% python3 -q
>>> import numpy as np
>>> from numpy import linalg as LA
>>> np.set_printoptions(suppress=True, linewidth=200)
>>> tidy = lambda a: np.round(a, 3) + 0
>>> m1 = np.loadtxt("run5.csv", delimiter=",")
>>> print(m1)
[[ -3.  -3.  -3.  -3.  -3.  -3.  -3.]
 [ -3.  -6.  -6.  -6.  -6.  -6.  -6.]
 [ -3.  -6.  -9.  -9.  -9.  -9.  -9.]
 [ -3.  -6.  -9. -12. -12. -12. -12.]
 [ -3.  -6.  -9. -12. -15. -15. -15.]
 [ -3.  -6.  -9. -12. -15. -18. -18.]
 [ -3.  -6.  -9. -12. -15. -18. -21.]]
>>> # symmetric, so the eigenvalues are real
>>> rng = np.random.default_rng(449789)
>>> lab = rng.permutation(7)
>>> B = m1[:, lab] * rng.choice([-1, 1], 7)
>>> print(B)
[[ -3.   3.   3.  -3.  -3.   3.   3.]
 [ -6.   3.   6.  -6.  -6.   6.   6.]
 [ -9.   3.   6.  -9.  -9.   9.   9.]
 [ -9.   3.   6. -12. -12.  12.  12.]
 [ -9.   3.   6. -15. -15.  15.  12.]
 [ -9.   3.   6. -15. -18.  18.  12.]
 [ -9.   3.   6. -15. -21.  18.  12.]]
>>> left, _, vt = LA.svd(m1.T @ B)
>>> print(lab)
[2 0 1 4 6 5 3]
>>> print((B + B.T) / 2)
[[ -3.   -1.5  -3.   -6.   -6.   -3.   -3. ]
 [ -1.5   3.    4.5  -1.5  -1.5   4.5   4.5]
 [ -3.    4.5   6.   -1.5  -1.5   7.5   7.5]
 [ -6.   -1.5  -1.5 -12.  -13.5  -1.5  -1.5]
 [ -6.   -1.5  -1.5 -13.5 -15.   -1.5  -4.5]
 [ -3.    4.5   7.5  -1.5  -1.5  18.   15. ]
 [ -3.    4.5   7.5  -1.5  -4.5  15.   12. ]]
>>> print(np.allclose(B @ B.T, B.T @ B))
False
>>> print(tidy(LA.det(B)))
-2187.0
>>> Q, vecs = LA.qr(m1[:, :1])[0], LA.qr(m1[:, 1:])[0]
>>> sigma = LA.svd(Q.T @ vecs, compute_uv=False)
>>> print((sigma > 0.9).sum())
1
>>> print(tidy(np.degrees(np.arccos(sigma.clip(0, 1)))))
[9.731]
>>> print(tidy(sigma))
[0.986]
>>> print(tidy(LA.matrix_power(m1, 3)))
[[ -3780.  -7371. -10611. -13365. -15525. -17010. -17766.]
 [ -7371. -14391. -20736. -26136. -30375. -33291. -34776.]
 [-10611. -20736. -29916. -37746. -43902. -48141. -50301.]
 [-13365. -26136. -37746. -47682. -55512. -60912. -63666.]
 [-15525. -30375. -43902. -55512. -64692. -71037. -74277.]
 [-17010. -33291. -48141. -60912. -71037. -78057. -81648.]
 [-17766. -34776. -50301. -63666. -74277. -81648. -85428.]]
>>> print(np.trace(m1))
-84.0
>>> print(m1 @ m1)
[[  63.  117.  162.  198.  225.  243.  252.]
 [ 117.  225.  315.  387.  441.  477.  495.]
 [ 162.  315.  450.  558.  639.  693.  720.]
 [ 198.  387.  558.  702.  810.  882.  918.]
 [ 225.  441.  639.  810.  945. 1035. 1080.]
 [ 243.  477.  693.  882. 1035. 1143. 1197.]
 [ 252.  495.  720.  918. 1080. 1197. 1260.]]
>>> B = np.array([[3, -1], [-3, 0], [-3, 0]])
>>> M = np.tile(B, (2, 3))
>>> print(M)
[[ 3 -1  3 -1  3 -1]
 [-3  0 -3  0 -3  0]
 [-3  0 -3  0 -3  0]
 [ 3 -1  3 -1  3 -1]
 [-3  0 -3  0 -3  0]
 [-3  0 -3  0 -3  0]]
>>> print(tidy(LA.norm(M, 2) / LA.norm(M)))
0.988
>>> print(np.argsort(-LA.norm(M, axis=0).round(6), kind="stable")[:3])
[0 2 4]
>>> arr = np.load("a.npy")
>>> print(arr)
[[-4.791 -0.04   3.882  5.077]
 [-4.777  0.035  3.931  5.113]
 [ 0.779  4.097  0.85   5.387]
 [-0.286  7.801  2.403  9.579]
 [-2.014  2.197  1.409  1.985]
 [-1.212  6.308  2.291  7.389]
 [-4.807 -0.002  3.889  5.083]
 [-1.185  6.299  2.334  7.419]
 [-1.198  6.309  2.308  7.38 ]
 [-2.319  1.497  2.723  5.629]
 [ 0.699  6.661  1.71   8.608]
 [-1.108  3.668  1.521  4.209]]
>>> gram = np.cov(arr, rowvar=False)
>>> print(np.argsort(-arr.std(axis=0).round(6), kind="stable"))
[1 3 0 2]
>>> print(tidy(np.corrcoef(arr[:, 2], arr[:, 3])[0, 1]))
0.004
>>> print(tidy(np.polyfit(arr[:, 2], arr[:, 3], 1)))
[0.009 6.05 ]
>>> B = np.c_[arr[:, :1] @ np.array([[-3]]), np.array([2, 0, 0, 1, 1, 2, 3, 3, 0, 1, 1, 0])]
>>> print(tidy(B))
[[14.373  2.   ]
 [14.331  0.   ]
 [-2.337  0.   ]
 [ 0.858  1.   ]
 [ 6.042  1.   ]
 [ 3.636  2.   ]
 [14.421  3.   ]
 [ 3.555  3.   ]
 [ 3.594  0.   ]
 [ 6.957  1.   ]
 [-2.097  1.   ]
 [ 3.324  0.   ]]
>>> print(tidy(LA.lstsq(arr, B[:, 0])[0]))
[-3.  0.  0.  0.]
>>> print(LA.matrix_rank(np.c_[arr, B]))
5
>>> X = np.load("m.npy")
>>> print(X)
[[ 0  0 -2]
 [ 0  0  5]
 [ 0  0  0]
 [-1  0  0]]
>>> r = LA.matrix_rank(X)
>>> print(r)
2
>>> ns = LA.svd(X)[2][r:].T
>>> print(X @ ns)
[[0.]
 [0.]
 [0.]
 [0.]]
>>> print([int(LA.matrix_rank(X[:, :j + 1])) for j in range(3)])
[1, 1, 2]
>>> print([int(LA.matrix_rank(X[:i])) for i in range(1, len(X) + 1)])
[1, 1, 1, 2]
>>> print(np.allclose(X @ ns, 0))
True
>>> print(tidy(LA.norm(X, axis=0)))
[1.    0.    5.385]
>>> print(X @ X.T)
[[  4 -10   0   0]
 [-10  25   0   0]
 [  0   0   0   0]
 [  0   0   0   1]]
>>> feats = np.load("w.npy")
>>> print(feats)
[[7. 4. 3.]
 [0. 0. 1.]
 [0. 2. 2.]]
>>> x0 = np.array([-1, -3, 2])
>>> h1 = np.maximum(feats @ x0, 0)
>>> print(feats * (h1 > 1e-9)[:, None])
[[0. 0. 0.]
 [0. 0. 1.]
 [0. 0. 0.]]
>>> print(np.maximum(feats @ x0, 0) - np.maximum(-feats @ x0, 0))
[-13.   2.  -2.]
>>> print(tidy(np.tanh(feats @ x0)))
[-1.     0.964 -0.964]
>>> print(h1)
[0. 2. 0.]
>>> Q, vecs = LA.qr(feats[:, :2])[0], LA.qr(feats[:, 2:])[0]
>>> sigma = LA.svd(Q.T @ vecs, compute_uv=False)
>>> print(tidy(sigma))
[0.964]
>>> K = np.load("out2.npy")
>>> print(K)
[[-5. -1.  0.  0.  0.  0.  0.]
 [-1. -5. -1.  0.  0.  0.  0.]
 [ 0. -1. -3. -1.  0.  0.  0.]
 [ 0.  0. -1.  0. -1.  0.  0.]
 [ 0.  0.  0. -1.  0. -1.  0.]
 [ 0.  0.  0.  0. -1. -4. -1.]
 [ 0.  0.  0.  0.  0. -1. -1.]]
>>> u = np.array([-3, -1, 3, 0, -1, 0, 3])
>>> B = K + np.outer(u, np.eye(7)[6])
>>> print(B)
[[-5. -1.  0.  0.  0.  0. -3.]
 [-1. -5. -1.  0.  0.  0. -1.]
 [ 0. -1. -3. -1.  0.  0.  3.]
 [ 0.  0. -1.  0. -1.  0.  0.]
 [ 0.  0.  0. -1.  0. -1. -1.]
 [ 0.  0.  0.  0. -1. -4. -1.]
 [ 0.  0.  0.  0.  0. -1.  2.]]
>>> print(LA.matrix_rank(B - K))
1
>>> B = np.array([[-1, 1], [-2, 0], [2, 2], [-2, 1], [-1, 0], [0, 0], [0, 0]])
>>> print(np.einsum("ik,kj->ji", m1, B))
[[ 12.  21.  24.  33.  36.  36.  36.]
 [-12. -21. -30. -33. -33. -33. -33.]]
>>> print(np.einsum("ik,kj->ij", m1, B))
[[ 12. -12.]
 [ 21. -21.]
 [ 24. -30.]
 [ 33. -33.]
 [ 36. -33.]
 [ 36. -33.]
 [ 36. -33.]]
>>> print(B.T @ m1.T)
[[ 12.  21.  24.  33.  36.  36.  36.]
 [-12. -21. -30. -33. -33. -33. -33.]]
>>> print(m1 @ B)
[[ 12. -12.]
 [ 21. -21.]
 [ 24. -30.]
 [ 33. -33.]
 [ 36. -33.]
 [ 36. -33.]
 [ 36. -33.]]
>>> print(LA.matrix_rank(m1 @ B))
2
>>> x0 = np.array([1, 2, 0])
>>> target = feats @ x0
>>> print(target)
[15.  0.  4.]
>>> print(tidy(LA.solve(feats, feats[:, 0])))
[1. 0. 0.]
>>> print(tidy(LA.solve(feats.T, feats[1])))
[0. 1. 0.]
>>> w, vecs = LA.eigh(K)
>>> print(np.abs(vecs[:, -1]).round(6).argmax())
3
>>> print(tidy(LA.svd(K, compute_uv=False)))
[6.18  4.521 4.35  2.817 1.228 0.884 0.476]
>>> print(np.unique(w.round(6) + 0, return_counts=True)[1])
[1 1 1 1 1 1 1]
>>> print(tidy(vecs.T @ K @ vecs))
[[-6.18   0.     0.     0.     0.     0.     0.   ]
 [ 0.    -4.521  0.     0.     0.     0.     0.   ]
 [ 0.     0.    -4.35   0.     0.     0.     0.   ]
 [ 0.     0.     0.    -2.817  0.     0.     0.   ]
 [ 0.     0.     0.     0.    -0.884  0.     0.   ]
 [ 0.     0.     0.     0.     0.    -0.476  0.   ]
 [ 0.     0.     0.     0.     0.     0.     1.228]]
>>> print(tidy(vecs @ np.diag(w) @ vecs.T))
[[-5. -1.  0.  0.  0.  0.  0.]
 [-1. -5. -1.  0.  0.  0.  0.]
 [ 0. -1. -3. -1.  0.  0.  0.]
 [ 0.  0. -1.  0. -1.  0.  0.]
 [ 0.  0.  0. -1.  0. -1.  0.]
 [ 0.  0.  0.  0. -1. -4. -1.]
 [ 0.  0.  0.  0.  0. -1. -1.]]
>>> print(tidy(vecs.T @ vecs))
[[1. 0. 0. 0. 0. 0. 0.]
 [0. 1. 0. 0. 0. 0. 0.]
 [0. 0. 1. 0. 0. 0. 0.]
 [0. 0. 0. 1. 0. 0. 0.]
 [0. 0. 0. 0. 1. 0. 0.]
 [0. 0. 0. 0. 0. 1. 0.]
 [0. 0. 0. 0. 0. 0. 1.]]
>>> J = np.loadtxt("mat.csv", delimiter=",")
>>> print(J)
[[ 4.  7.  4.  7.  6.]
 [ 1.  4.  1.  4.  3.]
 [-3.  0. -3.  0. -1.]
 [ 1.  4.  1.  4.  3.]
 [ 5.  8.  5.  8.  7.]
 [ 3.  6.  3.  6.  5.]
 [ 4.  7.  4.  7.  6.]]
>>> r = LA.matrix_rank(J)
>>> print(r)
2
>>> ns = LA.svd(J)[2][r:].T
>>> print(LA.matrix_rank(J.T @ J), LA.matrix_rank(J @ J.T))
2 2
>>> print([int(LA.matrix_rank(J[:, :j + 1])) for j in range(5)])
[1, 2, 2, 2, 2]
>>> print(np.allclose(J @ ns, 0))
True
>>> left, sigma, vt = LA.svd(J)
>>> print(np.argmax(sigma[:-1] / (sigma[1:] + 1e-6)) + 1)
2
>>> B = left[:, :2] @ np.diag(sigma[:2]) @ vt[:2]
>>> print(tidy(LA.norm(J - B, 2)), tidy(sigma[2]))
0.0 0.0
>>> print(LA.matrix_rank(J, rtol=0.05))
2
>>> print(LA.matrix_rank(B))
2
>>> print(LA.matrix_rank(J, rtol=0.1))
2
>>> x0 = np.array([-8, 7, 3, -7, 0])
>>> print(J @ np.eye(5)[0])
[ 4.  1. -3.  1.  5.  3.  4.]
>>> print(J @ (2 * x0))
[-40. -10.  30. -10. -50. -30. -40.]
>>> print(np.einsum("ij,j->i", J, x0))
[-20.  -5.  15.  -5. -25. -15. -20.]
>>> print(LA.norm(J @ x0) <= LA.norm(J, 2) * LA.norm(x0) + 1e-9)
True
>>> print((J * x0).sum(axis=1))
[-20.  -5.  15.  -5. -25. -15. -20.]
>>> print((J @ x0).argmax())
2
>>> print(J @ x0)
[-20.  -5.  15.  -5. -25. -15. -20.]
>>> print(np.sign((J @ x0).round(6)))
[-1. -1.  1. -1. -1. -1. -1.]
